In [1]: import numpy as np

In [2]: np.set_printoptions(precision=2, suppress=True, linewidth=200)

In [3]: mat = np.load("layer7.npy")

In [4]: mat
Out[4]: 
array([[2, 2, 1, 3],
       [3, 2, 2, 1],
       [1, 3, 2, 2],
       [2, 1, 3, 2]])

In [5]: np.round(np.linalg.eigvals(mat).sum().real, 2)
Out[5]: np.float64(8.0)

In [6]: np.linalg.eigvals(mat)
Out[6]: array([ 8.+0.j, -2.+0.j,  1.+1.j,  1.-1.j])

In [7]: np.einsum("ii->", mat)
Out[7]: np.int64(8)

In [8]: np.poly(mat)
Out[8]: array([  1.,  -8.,  -2.,  20., -32.])

In [9]: round(np.linalg.det(2 * mat), 2), round(np.linalg.det(mat), 2)
Out[9]: (np.float64(-512.0), np.float64(-32.0))

In [10]: round(np.linalg.det(mat.T), 2)
Out[10]: np.float64(-32.0)

In [11]: np.einsum("ij,ji->", mat, mat)
Out[11]: np.int64(68)

In [12]: theta = np.radians(45)

In [13]: Rm = np.eye(4)

In [14]: Rm[3, 3] = Rm[1, 1] = np.cos(theta)

In [15]: Rm[3, 1], Rm[1, 3] = -np.sin(theta), np.sin(theta)

In [16]: Rm
Out[16]: 
array([[ 1.  ,  0.  ,  0.  ,  0.  ],
       [ 0.  ,  0.71,  0.  ,  0.71],
       [ 0.  ,  0.  ,  1.  ,  0.  ],
       [ 0.  , -0.71,  0.  ,  0.71]])

In [17]: A2 = mat @ Rm.T

In [18]: np.allclose(np.linalg.norm(mat, axis=1), np.linalg.norm(A2, axis=1))
Out[18]: True

In [19]: round(float(np.linalg.det(Rm)), 2), np.round(np.trace(Rm), 2)
Out[19]: (1.0, np.float64(3.41))

In [20]: np.linalg.svd(mat, compute_uv=False), np.linalg.svd(A2, compute_uv=False)
Out[20]: (array([8.  , 2.  , 1.41, 1.41]), array([8.  , 2.  , 1.41, 1.41]))

In [21]: np.fft.fft(mat[0])
Out[21]: array([ 8.+0.j,  1.+1.j, -2.+0.j,  1.-1.j])

In [22]: hat = np.triu(np.array([[-5, -7, -5, 5], [-1, 5, -9, 3], [8, 0, 2, 2], [-7, -6, -4, 1]]), 1) + np.eye(4)

In [23]: A2 = hat @ mat @ np.linalg.inv(hat)

In [24]: np.round(np.linalg.det(A2), 2)
Out[24]: np.float64(-32.0)

In [25]: np.linalg.matrix_rank(A2)
Out[25]: np.int64(4)

In [26]: np.trace(A2), np.trace(mat)
Out[26]: (np.float64(8.0), np.int64(8))

In [27]: hat @ mat - mat @ hat
Out[27]: 
array([[-16., -10.,  19., -25.],
       [ -3.,  -3.,  24., -37.],
       [  4.,   9.,  38., -14.],
       [  0.,  14.,  19., -19.]])

In [28]: x0 = np.array([-3, 1, -3, -2])

In [29]: target = mat @ x0

In [30]: target
Out[30]: array([-13, -15, -10, -18])

In [31]: np.linalg.solve(mat, 2 * target)
Out[31]: array([-6.,  2., -6., -4.])

In [32]: np.round(np.linalg.solve(mat, mat[:, 3]), 2) + 0
Out[32]: array([0., 0., 0., 1.])

In [33]: np.round(np.linalg.solve(mat.T, mat[1]), 2) + 0
Out[33]: array([0., 1., 0., 0.])

In [34]: E = np.load("a.npy")

In [35]: E
Out[35]: 
array([[3, 2, 0, 5, 3],
       [0, 3, 1, 5, 5],
       [0, 0, 0, 3, 2],
       [0, 0, 0, 5, 5],
       [0, 0, 0, 0, 2]])

In [36]: [int(np.linalg.matrix_rank(np.linalg.matrix_power(E, p))) for p in range(1, 6)]
Out[36]: [4, 4, 4, 4, 4]

In [37]: np.sort(np.linalg.eigvals(E))
Out[37]: array([0., 2., 3., 3., 5.])

In [38]: E @ E
Out[38]: 
array([[ 9, 12,  2, 50, 50],
       [ 0,  9,  3, 43, 52],
       [ 0,  0,  0, 15, 19],
       [ 0,  0,  0, 25, 35],
       [ 0,  0,  0,  0,  4]])

In [39]: A2 = E[0, 0] * E[1:] - np.outer(E[1:, 0], E[0])

In [40]: A2
Out[40]: 
array([[ 0,  9,  3, 15, 15],
       [ 0,  0,  0,  9,  6],
       [ 0,  0,  0, 15, 15],
       [ 0,  0,  0,  0,  6]])

In [41]: np.flatnonzero(~A2.round(6).any(axis=1))
Out[41]: array([], dtype=int64)

In [42]: np.linalg.matrix_rank(A2), np.linalg.matrix_rank(E)
Out[42]: (np.int64(3), np.int64(4))

In [43]: E[:, 0] / E[0, 0]
Out[43]: array([1., 0., 0., 0., 0.])

In [44]: X = np.load("x.npy")

In [45]: X
Out[45]: 
array([[ 1, -1,  1, -1],
       [ 1,  0,  0,  0],
       [ 1,  1,  1,  1],
       [ 1,  2,  4,  8]])

In [46]: np.kron(np.eye(2, dtype=int), X)
Out[46]: 
array([[ 1, -1,  1, -1,  0,  0,  0,  0],
       [ 1,  0,  0,  0,  0,  0,  0,  0],
       [ 1,  1,  1,  1,  0,  0,  0,  0],
       [ 1,  2,  4,  8,  0,  0,  0,  0],
       [ 0,  0,  0,  0,  1, -1,  1, -1],
       [ 0,  0,  0,  0,  1,  0,  0,  0],
       [ 0,  0,  0,  0,  1,  1,  1,  1],
       [ 0,  0,  0,  0,  1,  2,  4,  8]])

In [47]: np.linalg.eigvals(X)
Out[47]: array([ 8.33+0.j  ,  2.  +0.j  , -0.16+0.83j, -0.16-0.83j])

In [48]: np.einsum("ii->", X)
Out[48]: np.int64(10)

In [49]: round(np.linalg.eigvals(X).sum().real, 2)
Out[49]: np.float64(10.0)

In [50]: round(np.linalg.det(X[::-1]), 2)
Out[50]: np.float64(12.0)

In [51]: rng = np.random.default_rng(17820)

In [52]: theta = np.sort(rng.uniform(-2, 2, 11))

In [53]: F = np.c_[theta, theta ** 2, theta ** 3] @ np.array([[2, 7, 9, 8, 8, 7, 9, 7, 1, 6, 1, 9],
    ...:     [4, 6, 1, 8, 2, 3, 7, 9, 1, 1, 4, 9],
    ...:     [1, 1, 9, 5, 5, 2, 6, 4, 0, 7, 8, 0]])

In [54]: F
Out[54]: 
array([[  1.16,  -1.89, -18.88,  -5.39, -12.05,  -6.38,  -8.72,  -2.06,   0.06, -13.38,  -5.96,   0.5 ],
       [  0.49,  -2.26, -11.57,  -3.92,  -7.91,  -4.8 ,  -5.94,  -1.89,  -0.15,  -8.04,  -2.5 ,  -1.35],
       [ -0.15,  -2.08,  -5.03,  -2.54,  -3.9 ,  -2.87,  -3.35,  -1.72,  -0.25,  -3.39,  -0.43,  -2.24],
       [ -0.18,  -2.03,  -4.69,  -2.44,  -3.67,  -2.73,  -3.19,  -1.69,  -0.25,  -3.15,  -0.37,  -2.23],
       [ -0.18,  -2.02,  -4.62,  -2.42,  -3.62,  -2.71,  -3.16,  -1.69,  -0.25,  -3.11,  -0.36,  -2.22],
       [  2.56,   6.  ,   6.96,   7.9 ,   6.01,   5.23,   8.32,   7.48,   0.88,   4.92,   3.24,   7.89],
       [  4.96,  10.47,  13.23,  14.93,  10.82,   8.98,  15.64,  14.22,   1.51,   9.62,   8.1 ,  13.61],
       [  7.08,  14.14,  19.24,  21.25,  15.17,  12.12,  22.26,  20.24,   2.02,  14.18,  13.21,  18.17],
       [  8.71,  16.84,  24.12,  26.16,  18.59,  14.48,  27.43,  24.88,   2.38,  17.91,  17.5 ,  21.46],
       [ 20.8 ,  35.53,  65.89,  64.3 ,  46.18,  31.72,  68.26,  60.33,   4.76,  50.18,  55.8 ,  42.82],
       [ 21.41,  36.43,  68.19,  66.28,  47.65,  32.59,  70.41,  62.15,   4.87,  51.97,  57.94,  43.8 ]])

In [55]: U, sig, Vh = np.linalg.svd(F)

In [56]: evecs = Vh[:(sig > 1e-8).sum()]

In [57]: x0 = F[4] + -3 * F[6] + rng.integers(2) * np.eye(12)[0]

In [58]: x0
Out[58]: array([-14.07, -33.43, -44.33, -47.22, -36.09, -29.65, -50.09, -44.36,  -4.78, -31.96, -24.67, -43.06])

In [59]: np.allclose(evecs.T @ evecs @ x0, x0)
Out[59]: False

In [60]: np.round(np.linalg.norm(x0 - evecs.T @ evecs @ x0), 2)
Out[60]: np.float64(0.96)

In [61]: np.round(np.diag(evecs.T @ evecs), 2) + 0
Out[61]: array([0.08, 0.16, 0.46, 0.19, 0.23, 0.16, 0.16, 0.27, 0.  , 0.23, 0.66, 0.4 ])

In [62]: F.shape
Out[62]: (11, 12)

In [63]: round(np.linalg.norm(F), 2)
Out[63]: np.float64(266.88)

In [64]: np.linalg.matrix_rank(F)
Out[64]: np.int64(3)

In [65]: r = np.linalg.matrix_rank(F)

In [66]: r
Out[66]: np.int64(3)

In [67]: ns = np.linalg.svd(F)[2][r:].T

In [68]: [int(np.linalg.matrix_rank(F[:, :j + 1])) for j in range(12)]
Out[68]: [1, 2, 3, 3, 3, 3, 3, 3, 3, 3, 3, 3]

In [69]: K = np.load("data.npy")

In [70]: K
Out[70]: 
array([[ -1,  -1,  -3,   1,  -1,   1,   2],
       [  1,  -4,   0,   3,   2,   2,   4],
       [ -2,  -2,  -3,   0,   4,   1,   2],
       [ -5,   0,  -5,   3,   6,  -2,   2],
       [ -6,   2,  -7,   4,   7,   0,   5],
       [ -4,   2,  -5,   1,   9,   2,   4],
       [ -3,   0,  -8,  -1,   9,   3,   4],
       [  0,   2, -11,   1,   9,   3,   4],
       [  1,   2, -12,   0,   6,   4,   7],
       [ -1,   2, -12,   1,   3,   1,   5],
       [ -2,   4, -15,   0,   3,  -2,   3],
       [ -1,   2, -13,   2,   3,  -3,   2],
       [ -2,   4, -11,   3,   5,   0,   5],
       [  1,   1,  -9,   2,   5,  -1,   3],
       [  4,   4,  -9,   5,   6,  -1,   0],
       [  3,   2, -12,   7,   8,  -4,   2]])

In [71]: idx = K[:, 0] > np.median(K[:, 0])

In [72]: f = K[idx].mean(axis=0) - K[~idx].mean(axis=0)

In [73]: np.argsort(-np.abs(f).round(6), kind="stable")
Out[73]: array([0, 3, 4, 2, 5, 1, 6])

In [74]: ((K - K.mean(axis=0)) @ f > 0).astype(int)
Out[74]: array([0, 1, 0, 0, 0, 0, 0, 1, 1, 0, 0, 0, 0, 1, 1, 1])

In [75]: G = np.cov(K, rowvar=False)

In [76]: np.argwhere(np.triu(np.abs(np.corrcoef(K.T)) > 0.8, 1))
Out[76]: array([[1, 2]])

In [77]: np.argsort(-K.std(axis=0).round(6), kind="stable")
Out[77]: array([2, 4, 0, 5, 1, 3, 6])

In [78]: np.linalg.eigvalsh(G)[::-1]
Out[78]: array([23.4 , 10.78,  7.41,  6.12,  1.94,  1.24,  0.15])

In [79]: np.polyfit(K[:, 5], K[:, 4], 1)
Out[79]: array([0.19, 5.2 ])
